$ python -q
>>> import numpy as np
>>> np.set_printoptions(precision=1, suppress=True, linewidth=100, legacy="1.25")
>>> data = np.load("mat.npy")
>>> data
array([[ 1, -1, -1,  1,  1, -1, -1,  1],
       [ 1,  1,  1,  1, -1, -1, -1, -1],
       [ 1,  1, -1, -1,  1,  1, -1, -1],
       [ 1, -1,  1, -1, -1,  1, -1,  1],
       [ 1, -1, -1,  1, -1,  1,  1, -1]])
>>> data.sum(axis=0)
array([ 5, -1, -1,  1, -1,  1, -3, -1])
>>> np.count_nonzero(data)
40
>>> np.diff(data, axis=0)
array([[ 0,  2,  2,  0, -2,  0,  0, -2],
       [ 0,  0, -2, -2,  2,  2,  0,  0],
       [ 0, -2,  2,  0, -2,  0,  0,  2],
       [ 0,  0, -2,  2,  0,  0,  2, -2]])
>>> np.unravel_index(np.abs(data).argmax(), data.shape)
(0, 0)
>>> data.shape
(5, 8)
>>> data - data[0]
array([[ 0,  0,  0,  0,  0,  0,  0,  0],
       [ 0,  2,  2,  0, -2,  0,  0, -2],
       [ 0,  2,  0, -2,  0,  2,  0, -2],
       [ 0,  0,  2, -2, -2,  2,  0,  0],
       [ 0,  0,  0,  0, -2,  2,  2, -2]])
>>> np.linalg.svd(data, compute_uv=False)
array([2.8, 2.8, 2.8, 2.8, 2.8])
>>> ang = np.radians(131)
>>> r_ = np.eye(8)
>>> r_[3, 3] = r_[7, 7] = np.cos(ang)
>>> r_[3, 7], r_[7, 3] = -np.sin(ang), np.sin(ang)
>>> r_
array([[ 1. ,  0. ,  0. ,  0. ,  0. ,  0. ,  0. ,  0. ],
       [ 0. ,  1. ,  0. ,  0. ,  0. ,  0. ,  0. ,  0. ],
       [ 0. ,  0. ,  1. ,  0. ,  0. ,  0. ,  0. ,  0. ],
       [ 0. ,  0. ,  0. , -0.7,  0. ,  0. ,  0. , -0.8],
       [ 0. ,  0. ,  0. ,  0. ,  1. ,  0. ,  0. ,  0. ],
       [ 0. ,  0. ,  0. ,  0. ,  0. ,  1. ,  0. ,  0. ],
       [ 0. ,  0. ,  0. ,  0. ,  0. ,  0. ,  1. ,  0. ],
       [ 0. ,  0. ,  0. ,  0.8,  0. ,  0. ,  0. , -0.7]])
>>> other = data @ r_.T
>>> np.abs(other - data).max(axis=0)
array([0. , 0. , 0. , 2.4, 0. , 0. , 0. , 2.4])
>>> np.allclose(data @ data.T, other @ other.T)
True
>>> np.round(np.linalg.det(r_), 1), round(float(np.trace(r_)), 1)
(1.0, 4.7)
>>> other
array([[ 1. , -1. , -1. , -1.4,  1. , -1. , -1. ,  0.1],
       [ 1. ,  1. ,  1. ,  0.1, -1. , -1. , -1. ,  1.4],
       [ 1. ,  1. , -1. ,  1.4,  1. ,  1. , -1. , -0.1],
       [ 1. , -1. ,  1. , -0.1, -1. ,  1. , -1. , -1.4],
       [ 1. , -1. , -1. ,  0.1, -1. ,  1. ,  1. ,  1.4]])
